$ python -q
>>> import numpy as np
>>> from numpy import linalg as LA
>>> np.set_printoptions(precision=2, suppress=True, linewidth=120, floatmode="fixed")
>>> rnd = lambda a: np.round(a, 2) + 0
>>> mat = np.load("sample17.npy")
>>> mat
array([[-11.38, -11.36,  -6.82,  -4.55,  -9.07,  -4.52,  -6.79,  -9.11,   0.00, -11.39,  -6.78, -11.36,  -6.81,
         -2.28],
       [  5.11,   5.14,   3.08,   2.07,   4.06,   2.02,   3.07,   4.09,   0.00,   5.05,   3.05,   5.10,   3.06,
          1.02],
       [  6.68,   6.72,   4.05,   2.69,   5.37,   2.71,   4.00,   5.36,  -0.02,   6.75,   4.07,   6.73,   4.02,
          1.35],
       [ -3.42,  -3.41,  -2.05,  -1.32,  -2.68,  -1.35,  -2.05,  -2.70,  -0.01,  -3.41,  -2.04,  -3.39,  -2.02,
         -0.68],
       [  9.63,   9.64,   5.76,   3.86,   7.70,   3.86,   5.78,   7.71,   0.01,   9.62,   5.80,   9.65,   5.76,
          1.91],
       [  3.06,   3.09,   1.84,   1.24,   2.47,   1.24,   1.85,   2.43,   0.00,   3.06,   1.84,   3.09,   1.86,
          0.62],
       [  2.35,   2.36,   1.39,   0.92,   1.83,   0.94,   1.38,   1.86,  -0.01,   2.33,   1.39,   2.32,   1.40,
          0.42],
       [  9.58,   9.62,   5.82,   3.85,   7.67,   3.84,   5.81,   7.69,  -0.02,   9.60,   5.75,   9.57,   5.71,
          1.91],
       [ -0.93,  -0.95,  -0.57,  -0.37,  -0.76,  -0.38,  -0.60,  -0.81,  -0.01,  -0.98,  -0.61,  -0.99,  -0.59,
         -0.22],
       [ -1.05,  -1.09,  -0.67,  -0.46,  -0.84,  -0.44,  -0.64,  -0.84,   0.00,  -1.10,  -0.64,  -1.09,  -0.66,
         -0.24],
       [ -2.54,  -2.57,  -1.51,  -1.00,  -2.07,  -1.02,  -1.56,  -2.03,  -0.02,  -2.57,  -1.54,  -2.56,  -1.54,
         -0.52],
       [  5.52,   5.52,   3.30,   2.19,   4.42,   2.24,   3.37,   4.41,   0.03,   5.54,   3.33,   5.56,   3.34,
          1.13],
       [  5.35,   5.32,   3.18,   2.13,   4.29,   2.12,   3.22,   4.30,   0.02,   5.33,   3.20,   5.34,   3.17,
          1.05],
       [  6.58,   6.56,   3.91,   2.63,   5.25,   2.60,   3.96,   5.25,   0.00,   6.53,   3.96,   6.53,   3.91,
          1.27],
       [  2.64,   2.61,   1.57,   1.07,   2.10,   1.04,   1.61,   2.12,  -0.02,   2.62,   1.58,   2.61,   1.62,
          0.53],
       [ 12.23,  12.19,   7.31,   4.87,   9.75,   4.89,   7.36,   9.78,  -0.01,  12.29,   7.34,  12.20,   7.31,
          2.43],
       [  4.78,   4.77,   2.85,   1.94,   3.80,   1.92,   2.83,   3.80,  -0.03,   4.79,   2.88,   4.73,   2.89,
          0.95],
       [ -7.93,  -7.90,  -4.77,  -3.15,  -6.35,  -3.14,  -4.76,  -6.37,   0.02,  -7.91,  -4.78,  -7.92,  -4.74,
         -1.58],
       [  3.81,   3.78,   2.26,   1.49,   3.02,   1.54,   2.23,   3.04,  -0.02,   3.76,   2.26,   3.79,   2.27,
          0.75],
       [-10.33, -10.37,  -6.20,  -4.15,  -8.28,  -4.16,  -6.24,  -8.28,   0.01, -10.36,  -6.20, -10.32,  -6.19,
         -2.08],
       [ -0.57,  -0.54,  -0.36,  -0.25,  -0.49,  -0.24,  -0.35,  -0.44,   0.01,  -0.56,  -0.34,  -0.55,  -0.36,
         -0.11],
       [  2.13,   2.15,   1.28,   0.86,   1.75,   0.85,   1.28,   1.72,   0.01,   2.16,   1.25,   2.17,   1.33,
          0.45],
       [  2.78,   2.78,   1.68,   1.11,   2.23,   1.11,   1.67,   2.22,   0.02,   2.79,   1.69,   2.77,   1.69,
          0.56],
       [  0.08,   0.06,   0.04,   0.02,   0.07,   0.01,   0.04,   0.03,   0.02,   0.10,   0.01,   0.08,   0.05,
          0.03],
       [ -1.92,  -1.94,  -1.12,  -0.76,  -1.53,  -0.79,  -1.13,  -1.59,   0.01,  -1.91,  -1.16,  -1.94,  -1.12,
         -0.37],
       [ -6.59,  -6.58,  -4.00,  -2.68,  -5.27,  -2.66,  -3.98,  -5.32,  -0.01,  -6.62,  -3.97,  -6.64,  -3.93,
         -1.28],
       [ -1.93,  -1.89,  -1.15,  -0.75,  -1.55,  -0.77,  -1.17,  -1.54,   0.01,  -1.91,  -1.13,  -1.91,  -1.16,
         -0.39],
       [  0.99,   0.96,   0.60,   0.40,   0.79,   0.35,   0.56,   0.77,   0.02,   0.96,   0.54,   0.96,   0.60,
          0.19],
       [  9.99,  10.00,   6.04,   3.98,   8.00,   4.01,   5.97,   8.05,   0.04,  10.02,   6.03,  10.03,   6.00,
          2.01],
       [ -2.24,  -2.19,  -1.35,  -0.89,  -1.77,  -0.88,  -1.34,  -1.78,   0.00,  -2.19,  -1.31,  -2.21,  -1.33,
         -0.43],
       [ -6.58,  -6.53,  -3.92,  -2.63,  -5.24,  -2.63,  -3.95,  -5.23,   0.03,  -6.55,  -3.94,  -6.53,  -3.96,
         -1.30],
       [ -0.16,  -0.11,  -0.09,  -0.06,  -0.10,  -0.05,  -0.08,  -0.12,   0.02,  -0.11,  -0.06,  -0.10,  -0.07,
         -0.02],
       [  0.30,   0.31,   0.18,   0.09,   0.21,   0.10,   0.17,   0.24,   0.00,   0.29,   0.21,   0.27,   0.20,
          0.06],
       [ -4.17,  -4.15,  -2.53,  -1.66,  -3.30,  -1.64,  -2.52,  -3.32,   0.01,  -4.21,  -2.49,  -4.18,  -2.52,
         -0.85],
       [ -1.06,  -1.04,  -0.63,  -0.43,  -0.82,  -0.41,  -0.60,  -0.83,  -0.02,  -1.03,  -0.65,  -1.02,  -0.62,
         -0.20],
       [  0.94,   0.96,   0.55,   0.38,   0.76,   0.35,   0.56,   0.73,   0.02,   0.97,   0.55,   0.93,   0.55,
          0.20],
       [ -4.36,  -4.37,  -2.62,  -1.75,  -3.46,  -1.77,  -2.62,  -3.47,   0.02,  -4.38,  -2.62,  -4.34,  -2.61,
         -0.87],
       [  3.60,   3.60,   2.17,   1.43,   2.86,   1.48,   2.14,   2.90,  -0.03,   3.62,   2.14,   3.63,   2.17,
          0.73],
       [  0.64,   0.61,   0.36,   0.24,   0.47,   0.26,   0.37,   0.51,   0.00,   0.62,   0.35,   0.61,   0.38,
          0.14],
       [  6.61,   6.59,   3.98,   2.63,   5.26,   2.64,   3.94,   5.28,   0.02,   6.56,   3.93,   6.54,   3.97,
          1.34],
       [  1.58,   1.60,   0.92,   0.63,   1.28,   0.65,   0.96,   1.28,  -0.03,   1.59,   0.98,   1.60,   0.95,
          0.33]])
>>> Ac = mat - mat.mean(axis=0)
>>> U, sv, vt = LA.svd(Ac, full_matrices=False)
>>> np.abs(vt[0]).argmax()
np.int64(9)
>>> rnd(sv)
array([90.53,  0.18,  0.17,  0.15,  0.15,  0.14,  0.13,  0.12,  0.12,  0.11,  0.09,  0.08,  0.07,  0.05])
>>> np.searchsorted(np.cumsum(sv ** 2) / (sv ** 2).sum(), 0.9) + 1
np.int64(1)
>>> rnd(sv ** 2 / (sv ** 2).sum())
array([1.00, 0.00, 0.00, 0.00, 0.00, 0.00, 0.00, 0.00, 0.00, 0.00, 0.00, 0.00, 0.00, 0.00])
>>> rnd(vt[0] * np.sign(vt[0, np.abs(vt[0]).argmax()]))
array([0.38, 0.38, 0.23, 0.15, 0.30, 0.15, 0.23, 0.30, 0.00, 0.38, 0.23, 0.38, 0.23, 0.07])
>>> T = np.stack([mat, 5 * mat, mat[::-1]])
>>> T.shape
(3, 41, 14)
>>> rnd(LA.norm(T, axis=(1, 2)))
array([ 92.02, 460.12,  92.02])
>>> LA.matrix_rank(T)
array([14, 14, 14])
>>> LA.matrix_rank(T.reshape(3, -1))
np.int64(2)
>>> rnd(LA.norm(mat, 2) / LA.norm(mat))
np.float64(1.0)
>>> LA.cond(mat) > 100
np.True_
>>> np.argsort(-LA.norm(mat, axis=0).round(6), kind="stable")[:3]
array([9, 0, 1])
>>> Z = mat[[6, 30]].astype(float)
>>> for _ in range(4):
...     z = LA.norm(mat[:, None] - Z, axis=-1).argmin(axis=1)
...     Z = np.array([mat[z == j].mean(axis=0) for j in range(2)])
... 
>>> z
array([1, 0, 0, 1, 0, 0, 0, 0, 1, 1, 1, 0, 0, 0, 0, 0, 0, 1, 0, 1, 1, 0, 0, 0, 1, 1, 1, 0, 0, 1, 1, 0, 0, 1, 1, 0, 1,
       0, 0, 0, 0])
>>> np.bincount(z)
array([25, 16])
>>> Q, _ = LA.qr(np.array([[0.5, -0.1, 0.5, 0.2, -0.7, 0.5, 0.2, -0.6],
...     [0.1, -0.7, -0.7, -0.2, -0.3, 0.1, -0.7, -1.1],
...     [-0.1, -1.5, 0.4, 0.9, 0.3, 0.0, -1.2, -2.1],
...     [-0.2, -1.4, -1.6, 0.7, -0.7, -2.0, 1.7, -0.1],
...     [0.4, -1.7, -0.5, -0.7, -0.5, 0.1, -0.4, -0.8],
...     [0.3, -1.6, -0.4, -0.4, -0.9, -2.3, 1.5, -1.9],
...     [0.1, 1.4, -0.6, -0.3, 1.6, -1.4, -1.6, 0.3],
...     [0.5, -0.5, -0.9, -0.3, -1.7, -0.3, 0.2, -0.9]]))
>>> F = Q[:, :8]
>>> rnd(F)
array([[-0.55,  0.14, -0.30, -0.56, -0.02, -0.01,  0.45, -0.26],
       [-0.11, -0.17,  0.25,  0.11, -0.08,  0.40, -0.23, -0.81],
       [ 0.11, -0.48, -0.37, -0.45, -0.44,  0.08, -0.45,  0.13],
       [ 0.22, -0.49,  0.63, -0.39,  0.07, -0.08,  0.38,  0.06],
       [-0.44, -0.37,  0.01,  0.44, -0.32,  0.39,  0.32,  0.34],
       [-0.33, -0.37, -0.02,  0.27, -0.03, -0.79, -0.10, -0.20],
       [-0.11,  0.45,  0.45, -0.09, -0.73, -0.18, -0.10,  0.06],
       [-0.55,  0.03,  0.34, -0.21,  0.40,  0.12, -0.52,  0.31]])
>>> # columns are unit length and at right angles
>>> M2 = F / LA.norm(F, axis=1, keepdims=True)
>>> cov = M2 @ M2.T
>>> (cov - 2 * np.eye(8)).round(6).argmax(axis=1)
array([1, 0, 0, 0, 0, 0, 0, 0])
>>> rnd(LA.norm(M2, axis=1))
array([1.00, 1.00, 1.00, 1.00, 1.00, 1.00, 1.00, 1.00])
>>> rnd(cov)
array([[1.00, 0.00, 0.00, 0.00, 0.00, 0.00, 0.00, 0.00],
       [0.00, 1.00, 0.00, 0.00, 0.00, 0.00, 0.00, 0.00],
       [0.00, 0.00, 1.00, 0.00, 0.00, 0.00, 0.00, 0.00],
       [0.00, 0.00, 0.00, 1.00, 0.00, 0.00, 0.00, 0.00],
       [0.00, 0.00, 0.00, 0.00, 1.00, 0.00, 0.00, 0.00],
       [0.00, 0.00, 0.00, 0.00, 0.00, 1.00, 0.00, 0.00],
       [0.00, 0.00, 0.00, 0.00, 0.00, 0.00, 1.00, 0.00],
       [0.00, 0.00, 0.00, 0.00, 0.00, 0.00, 0.00, 1.00]])
>>> np.argwhere(np.triu(np.abs(cov) > 0.95, 1))
array([], shape=(0, 2), dtype=int64)
>>> (np.abs(cov) > 0.9).astype(int)
array([[1, 0, 0, 0, 0, 0, 0, 0],
       [0, 1, 0, 0, 0, 0, 0, 0],
       [0, 0, 1, 0, 0, 0, 0, 0],
       [0, 0, 0, 1, 0, 0, 0, 0],
       [0, 0, 0, 0, 1, 0, 0, 0],
       [0, 0, 0, 0, 0, 1, 0, 0],
       [0, 0, 0, 0, 0, 0, 1, 0],
       [0, 0, 0, 0, 0, 0, 0, 1]])
>>> rnd(np.degrees(np.arccos(np.clip(cov[6, 1], -1, 1))))
np.float64(90.0)
>>> U, sv, vt = LA.svd(F, full_matrices=False)
>>> rnd(U.T @ U)
array([[1.00, 0.00, 0.00, 0.00, 0.00, 0.00, 0.00, 0.00],
       [0.00, 1.00, 0.00, 0.00, 0.00, 0.00, 0.00, 0.00],
       [0.00, 0.00, 1.00, 0.00, 0.00, 0.00, 0.00, 0.00],
       [0.00, 0.00, 0.00, 1.00, 0.00, 0.00, 0.00, 0.00],
       [0.00, 0.00, 0.00, 0.00, 1.00, 0.00, 0.00, 0.00],
       [0.00, 0.00, 0.00, 0.00, 0.00, 1.00, 0.00, 0.00],
       [0.00, 0.00, 0.00, 0.00, 0.00, 0.00, 1.00, 0.00],
       [0.00, 0.00, 0.00, 0.00, 0.00, 0.00, 0.00, 1.00]])
>>> rnd(sv)
array([1.00, 1.00, 1.00, 1.00, 1.00, 1.00, 1.00, 1.00])
>>> U.shape, sv.shape, vt.shape
((8, 8), (8,), (8, 8))
>>> rnd(np.cumsum(sv ** 2) / np.sum(sv ** 2))
array([0.13, 0.25, 0.38, 0.50, 0.63, 0.75, 0.88, 1.00])
>>> Q, _ = LA.qr(np.array([[0.1, 0.1, 0.5, 0.6],
...     [0.5, 0.5, 0.4, -0.8],
...     [-0.6, 1.2, -0.3, 2.2],
...     [2.4, 0.7, 0.9, -0.3],
...     [-0.5, 0.0, -0.3, -1.0],
...     [1.1, -0.4, 0.7, 0.2],
...     [1.3, -2.1, 0.2, 0.6],
...     [0.7, 0.5, 0.6, 0.3],
...     [0.6, -0.6, 2.8, -1.1],
...     [1.3, -0.5, 0.8, -0.6]]))
>>> K = Q @ Q.T
>>> rnd(K)
array([[ 0.11, -0.05,  0.22, -0.01, -0.12,  0.06,  0.03,  0.07,  0.16, -0.02],
       [-0.05,  0.16, -0.13,  0.22,  0.08, -0.01, -0.22,  0.05,  0.04,  0.07],
       [ 0.22, -0.13,  0.69, -0.01, -0.27,  0.04, -0.11,  0.17, -0.07, -0.18],
       [-0.01,  0.22, -0.01,  0.72, -0.08,  0.17, -0.05,  0.22, -0.10,  0.23],
       [-0.12,  0.08, -0.27, -0.08,  0.18, -0.11, -0.16, -0.09, -0.02, -0.01],
       [ 0.06, -0.01,  0.04,  0.17, -0.11,  0.13,  0.21,  0.07,  0.09,  0.11],
       [ 0.03, -0.22, -0.11, -0.05, -0.16,  0.21,  0.79, -0.07, -0.05,  0.15],
       [ 0.07,  0.05,  0.17,  0.22, -0.09,  0.07, -0.07,  0.13,  0.08,  0.04],
       [ 0.16,  0.04, -0.07, -0.10, -0.02,  0.09, -0.05,  0.08,  0.93,  0.09],
       [-0.02,  0.07, -0.18,  0.23, -0.01,  0.11,  0.15,  0.04,  0.09,  0.16]])
>>> # rank 4
>>> rng = np.random.default_rng(299106)
>>> z = rng.permutation(10)
>>> z
array([8, 2, 6, 0, 5, 3, 1, 4, 7, 9])
>>> M2 = K[z][:, z]
>>> rnd(np.diag(M2))
array([0.93, 0.69, 0.79, 0.11, 0.13, 0.72, 0.16, 0.18, 0.13, 0.16])
>>> rnd(M2)
array([[ 0.93, -0.07, -0.05,  0.16,  0.09, -0.10,  0.04, -0.02,  0.08,  0.09],
       [-0.07,  0.69, -0.11,  0.22,  0.04, -0.01, -0.13, -0.27,  0.17, -0.18],
       [-0.05, -0.11,  0.79,  0.03,  0.21, -0.05, -0.22, -0.16, -0.07,  0.15],
       [ 0.16,  0.22,  0.03,  0.11,  0.06, -0.01, -0.05, -0.12,  0.07, -0.02],
       [ 0.09,  0.04,  0.21,  0.06,  0.13,  0.17, -0.01, -0.11,  0.07,  0.11],
       [-0.10, -0.01, -0.05, -0.01,  0.17,  0.72,  0.22, -0.08,  0.22,  0.23],
       [ 0.04, -0.13, -0.22, -0.05, -0.01,  0.22,  0.16,  0.08,  0.05,  0.07],
       [-0.02, -0.27, -0.16, -0.12, -0.11, -0.08,  0.08,  0.18, -0.09, -0.01],
       [ 0.08,  0.17, -0.07,  0.07,  0.07,  0.22,  0.05, -0.09,  0.13,  0.04],
       [ 0.09, -0.18,  0.15, -0.02,  0.11,  0.23,  0.07, -0.01,  0.04,  0.16]])
>>> rnd(np.sort(np.abs(LA.eigvals(M2))))
array([0.00, 0.00, 0.00, 0.00, 0.00, 0.00, 1.00, 1.00, 1.00, 1.00])
>>> cov = np.cov(mat, rowvar=False)
>>> np.argsort(-mat.std(axis=0).round(6), kind="stable")
array([ 9,  0,  1, 11,  7,  4,  6,  2, 10, 12,  5,  3, 13,  8])
>>> rnd(LA.eigvalsh(cov)[::-1])
array([204.87,   0.00,   0.00,   0.00,   0.00,   0.00,   0.00,   0.00,   0.00,   0.00,   0.00,   0.00,   0.00,   0.00])
>>> cov.shape
(14, 14)
>>> arr = np.loadtxt("out1.csv", delimiter=",")
>>> arr
array([[ 6.00,  0.00, -2.00,  0.00, -2.00,  0.00],
       [ 0.00,  2.00,  0.00,  0.00,  0.00,  0.00],
       [-2.00,  0.00,  3.00,  0.00,  1.00,  0.00],
       [ 0.00,  0.00,  0.00,  2.00,  0.00,  0.00],
       [-2.00,  0.00,  1.00,  0.00,  3.00,  0.00],
       [ 0.00,  0.00,  0.00,  0.00,  0.00,  2.00]])
>>> Q, R = LA.qr(arr)
>>> rnd(Q)
array([[-0.90,  0.00, -0.33,  0.00,  0.27,  0.00],
       [ 0.00,  1.00,  0.00,  0.00,  0.00,  0.00],
       [ 0.30,  0.00, -0.94,  0.00, -0.14,  0.00],
       [ 0.00,  0.00,  0.00,  1.00,  0.00,  0.00],
       [ 0.30,  0.00, -0.04,  0.00,  0.95,  0.00],
       [ 0.00,  0.00,  0.00,  0.00,  0.00,  1.00]])
>>> rnd(np.trace(Q @ Q.T))
np.float64(6.0)
>>> rnd(R)
array([[-6.63,  0.00,  3.02,  0.00,  3.02,  0.00],
       [ 0.00,  2.00,  0.00,  0.00,  0.00,  0.00],
       [ 0.00,  0.00, -2.22,  0.00, -0.41,  0.00],
       [ 0.00,  0.00,  0.00,  2.00,  0.00,  0.00],
       [ 0.00,  0.00,  0.00,  0.00,  2.18,  0.00],
       [ 0.00,  0.00,  0.00,  0.00,  0.00,  2.00]])
>>> Q.shape, R.shape
((6, 6), (6, 6))
>>> rnd(Q @ R)
array([[ 6.00,  0.00, -2.00,  0.00, -2.00,  0.00],
       [ 0.00,  2.00,  0.00,  0.00,  0.00,  0.00],
       [-2.00,  0.00,  3.00,  0.00,  1.00,  0.00],
       [ 0.00,  0.00,  0.00,  2.00,  0.00,  0.00],
       [-2.00,  0.00,  1.00,  0.00,  3.00,  0.00],
       [ 0.00,  0.00,  0.00,  0.00,  0.00,  2.00]])
